In [1]: import numpy as np

In [2]: import numpy.linalg as la

In [3]: np.set_printoptions(suppress=True, linewidth=140)

In [4]: F = np.load("x.npy")

In [5]: F
Out[5]: 
array([[ 0,  0,  1,  1, -2,  2],
       [ 0,  0, -2,  1, -2,  0],
       [ 0,  0,  0, -2,  0,  2],
       [ 0,  0,  0,  0,  0, -2],
       [ 0,  0,  0,  0,  0,  1],
       [ 0,  0,  0,  0,  0,  0]])

In [6]: r = la.matrix_rank(F)

In [7]: r
Out[7]: np.int64(4)

In [8]: ns = la.svd(F)[2][r:].T

In [9]: ns.shape
Out[9]: (6, 2)

In [10]: np.allclose(F @ ns, 0)
Out[10]: True

In [11]: [int(la.matrix_rank(F[:, :j + 1])) for j in range(6)]
Out[11]: [0, 0, 1, 2, 3, 4]

In [12]: la.matrix_rank(F - F[0, 0] * np.eye(6))
Out[12]: np.int64(4)

In [13]: np.round(np.sort(la.eigvals(F)), 3)
Out[13]: array([0., 0., 0., 0., 0., 0.])

In [14]: Uu, sig, Vt = la.svd(F)

In [15]: np.argmax(sig[:-1] / (sig[1:] + 1e-6)) + 1
Out[15]: np.int64(4)

In [16]: out = Uu[:, :4] @ np.diag(sig[:4]) @ Vt[:4]

In [17]: la.matrix_rank(F, rtol=0.05)
Out[17]: np.int64(4)

In [18]: la.matrix_rank(out)
Out[18]: np.int64(4)

In [19]: round(float(la.norm(F, 2) / la.norm(F)), 3)
Out[19]: 0.691

In [20]: [round(float(x), 3) for x in la.svd(F, compute_uv=False)[:3]]
Out[20]: [3.909, 3.382, 2.08]

In [21]: np.argsort(-la.norm(F, axis=0).round(6), kind="stable")[:3]
Out[21]: array([5, 4, 3])

In [22]: Uu, sig, Vt = la.svd(F)

In [23]: vecs = Vt[:(sig > 1e-8).sum()]

In [24]: rng = np.random.default_rng(244948)

In [25]: x = F[4] + -2 * F[2] + rng.integers(2) * np.eye(6)[4]

In [26]: x
Out[26]: array([ 0.,  0.,  0.,  4.,  1., -3.])

In [27]: np.round(vecs.T @ vecs, 3) + 0
Out[27]: 
array([[0., 0., 0., 0., 0., 0.],
       [0., 0., 0., 0., 0., 0.],
       [0., 0., 1., 0., 0., 0.],
       [0., 0., 0., 1., 0., 0.],
       [0., 0., 0., 0., 1., 0.],
       [0., 0., 0., 0., 0., 1.]])

In [28]: round(la.norm(x - vecs.T @ vecs @ x), 3)
Out[28]: np.float64(0.0)
